In [1]: import numpy as np

In [2]: import numpy.linalg as la

In [3]: np.set_printoptions(suppress=True, linewidth=100)

In [4]: X = np.load("layer14.npy")

In [5]: X
Out[5]: 
array([[0, 1, 0, 1, 1, 0, 1, 0, 0, 0, 0],
       [1, 0, 0, 1, 1, 1, 1, 0, 0, 0, 0],
       [0, 0, 0, 0, 0, 0, 0, 1, 1, 0, 1],
       [1, 1, 0, 0, 0, 1, 1, 0, 0, 0, 0],
       [1, 1, 0, 0, 0, 0, 1, 0, 0, 0, 0],
       [0, 1, 0, 1, 0, 0, 1, 0, 0, 0, 0],
       [1, 1, 0, 1, 1, 1, 0, 0, 0, 0, 0],
       [0, 0, 1, 0, 0, 0, 0, 0, 1, 1, 1],
       [0, 0, 1, 0, 0, 0, 0, 1, 0, 1, 1],
       [0, 0, 0, 0, 0, 0, 0, 1, 1, 0, 1],
       [0, 0, 1, 0, 0, 0, 0, 1, 1, 1, 0]])

In [6]: # splits into 2 blocks

In [7]: np.unique(X.round(6), axis=0).shape
Out[7]: (10, 11)

In [8]: np.allclose(X[:-1].T @ la.lstsq(X[:-1].T, X[-1])[0], X[-1])
Out[8]: False

In [9]: np.abs(np.diag(la.qr(X)[1])) > 1e-9
Out[9]: array([ True,  True,  True,  True,  True,  True,  True,  True,  True, False,  True])

In [10]: print(la.lstsq(X[:-1].T, X[-1])[2])
9

In [11]: print(np.round(X @ la.pinv(X) @ X, 3) + 0)
[[0. 1. 0. 1. 1. 0. 1. 0. 0. 0. 0.]
 [1. 0. 0. 1. 1. 1. 1. 0. 0. 0. 0.]
 [0. 0. 0. 0. 0. 0. 0. 1. 1. 0. 1.]
 [1. 1. 0. 0. 0. 1. 1. 0. 0. 0. 0.]
 [1. 1. 0. 0. 0. 0. 1. 0. 0. 0. 0.]
 [0. 1. 0. 1. 0. 0. 1. 0. 0. 0. 0.]
 [1. 1. 0. 1. 1. 1. 0. 0. 0. 0. 0.]
 [0. 0. 1. 0. 0. 0. 0. 0. 1. 1. 1.]
 [0. 0. 1. 0. 0. 0. 0. 1. 0. 1. 1.]
 [0. 0. 0. 0. 0. 0. 0. 1. 1. 0. 1.]
 [0. 0. 1. 0. 0. 0. 0. 1. 1. 1. 0.]]

In [12]: X @ X
Out[12]: 
array([[4, 3, 0, 2, 2, 3, 3, 0, 0, 0, 0],
       [3, 5, 0, 3, 2, 2, 4, 0, 0, 0, 0],
       [0, 0, 3, 0, 0, 0, 0, 2, 2, 3, 2],
       [2, 3, 0, 4, 3, 2, 3, 0, 0, 0, 0],
       [2, 2, 0, 3, 3, 2, 2, 0, 0, 0, 0],
       [3, 2, 0, 2, 2, 3, 2, 0, 0, 0, 0],
       [3, 4, 0, 3, 2, 2, 5, 0, 0, 0, 0],
       [0, 0, 2, 0, 0, 0, 0, 4, 3, 2, 3],
       [0, 0, 2, 0, 0, 0, 0, 3, 4, 2, 3],
       [0, 0, 3, 0, 0, 0, 0, 2, 2, 3, 2],
       [0, 0, 2, 0, 0, 0, 0, 3, 3, 2, 4]])

In [13]: L = np.diag(X.sum(axis=1)) - X

In [14]: L
Out[14]: 
array([[ 4, -1,  0, -1, -1,  0, -1,  0,  0,  0,  0],
       [-1,  5,  0, -1, -1, -1, -1,  0,  0,  0,  0],
       [ 0,  0,  3,  0,  0,  0,  0, -1, -1,  0, -1],
       [-1, -1,  0,  4,  0, -1, -1,  0,  0,  0,  0],
       [-1, -1,  0,  0,  3,  0, -1,  0,  0,  0,  0],
       [ 0, -1,  0, -1,  0,  3, -1,  0,  0,  0,  0],
       [-1, -1,  0, -1, -1, -1,  5,  0,  0,  0,  0],
       [ 0,  0, -1,  0,  0,  0,  0,  4, -1, -1, -1],
       [ 0,  0, -1,  0,  0,  0,  0, -1,  4, -1, -1],
       [ 0,  0,  0,  0,  0,  0,  0, -1, -1,  3, -1],
       [ 0,  0, -1,  0,  0,  0,  0, -1, -1, -1,  4]])

In [15]: round(la.det(L[1:, 1:]))
Out[15]: 0

In [16]: left, sig, Vt = la.svd(X)

In [17]: print(np.argmax(sig[:-1] / (sig[1:] + 1e-6)) + 1)
10

In [18]: sig.round(3) + 0
Out[18]: array([4.119, 3.646, 1.687, 1.646, 1.618, 1.   , 1.   , 1.   , 0.618, 0.432, 0.   ])

In [19]: out = left[:, :10] @ np.diag(sig[:10]) @ Vt[:10]

In [20]: print(round(np.abs(X - out).max(), 3))
0.0

In [21]: out.round(3) + 0
Out[21]: 
array([[0., 1., 0., 1., 1., 0., 1., 0., 0., 0., 0.],
       [1., 0., 0., 1., 1., 1., 1., 0., 0., 0., 0.],
       [0., 0., 0., 0., 0., 0., 0., 1., 1., 0., 1.],
       [1., 1., 0., 0., 0., 1., 1., 0., 0., 0., 0.],
       [1., 1., 0., 0., 0., 0., 1., 0., 0., 0., 0.],
       [0., 1., 0., 1., 0., 0., 1., 0., 0., 0., 0.],
       [1., 1., 0., 1., 1., 1., 0., 0., 0., 0., 0.],
       [0., 0., 1., 0., 0., 0., 0., 0., 1., 1., 1.],
       [0., 0., 1., 0., 0., 0., 0., 1., 0., 1., 1.],
       [0., 0., 0., 0., 0., 0., 0., 1., 1., 0., 1.],
       [0., 0., 1., 0., 0., 0., 0., 1., 1., 1., 0.]])

In [22]: round(la.norm(X - out, 2), 3), round(sig[10], 3)
Out[22]: (np.float64(0.0), np.float64(0.0))
